In [1]: import numpy as np

In [2]: np.set_printoptions(precision=2, suppress=True, linewidth=160)

In [3]: feats = np.load("sample14.npy")

In [4]: feats
Out[4]: 
array([[2, 0, 0, 0],
       [0, 0, 0, 0],
       [0, 0, 1, 0],
       [0, 0, 0, 2]])

In [5]: # symmetric

In [6]: Uu, sv, Vt = np.linalg.svd(feats)

In [7]: vecs = Vt[:(sv > 1e-8).sum()]

In [8]: rng = np.random.default_rng(3277)

In [9]: vec = feats[2] + 4 * feats[0] + rng.integers(2) * np.eye(4)[1]

In [10]: vec
Out[10]: array([8., 0., 1., 0.])

In [11]: np.diag(vecs.T @ vecs)
Out[11]: array([1., 0., 1., 1.])

In [12]: vecs.T @ vecs
Out[12]: 
array([[1., 0., 0., 0.],
       [0., 0., 0., 0.],
       [0., 0., 1., 0.],
       [0., 0., 0., 1.]])

In [13]: np.linalg.matrix_rank(np.vstack([feats, vec]))
Out[13]: np.int64(3)

In [14]: rk = np.linalg.matrix_rank(feats)

In [15]: rk
Out[15]: np.int64(3)

In [16]: ns = np.linalg.svd(feats)[2][rk:].T

In [17]: [int(np.linalg.matrix_rank(feats[:, :j + 1])) for j in range(4)]
Out[17]: [1, 1, 2, 3]

In [18]: ns @ ns.T
Out[18]: 
array([[0., 0., 0., 0.],
       [0., 1., 0., 0.],
       [0., 0., 0., 0.],
       [0., 0., 0., 0.]])

In [19]: np.allclose(feats @ ns, 0)
Out[19]: True

In [20]: print(np.linalg.matrix_rank(feats.T @ feats), np.linalg.matrix_rank(feats @ feats.T))
3 3

In [21]: feats @ ns
Out[21]: 
array([[0.],
       [0.],
       [0.],
       [0.]])

In [22]: W0 = np.load("dump.npy")

In [23]: W0
Out[23]: 
array([[-0.35, -0.18, -0.42,  0.82,  0.02],
       [-0.55, -0.28,  0.77,  0.1 , -0.14],
       [ 0.6 , -0.72,  0.09,  0.15, -0.29],
       [-0.3 , -0.6 , -0.28, -0.41,  0.55],
       [ 0.35,  0.11,  0.38,  0.35,  0.77]])

In [24]: # columns are unit length and at right angles

In [25]: w, vecs = np.linalg.eigh(feats)

In [26]: vec = np.array([-2, -1, 2, -2])

In [27]: np.round(vec @ feats @ vec / (vec @ vec), 2), w[0], w[-1]
Out[27]: (np.float64(1.54), np.float64(0.0), np.float64(2.0))

In [28]: np.abs(feats).sum(axis=1).max(), np.abs(w).max()
Out[28]: (np.int64(2), np.float64(2.0))
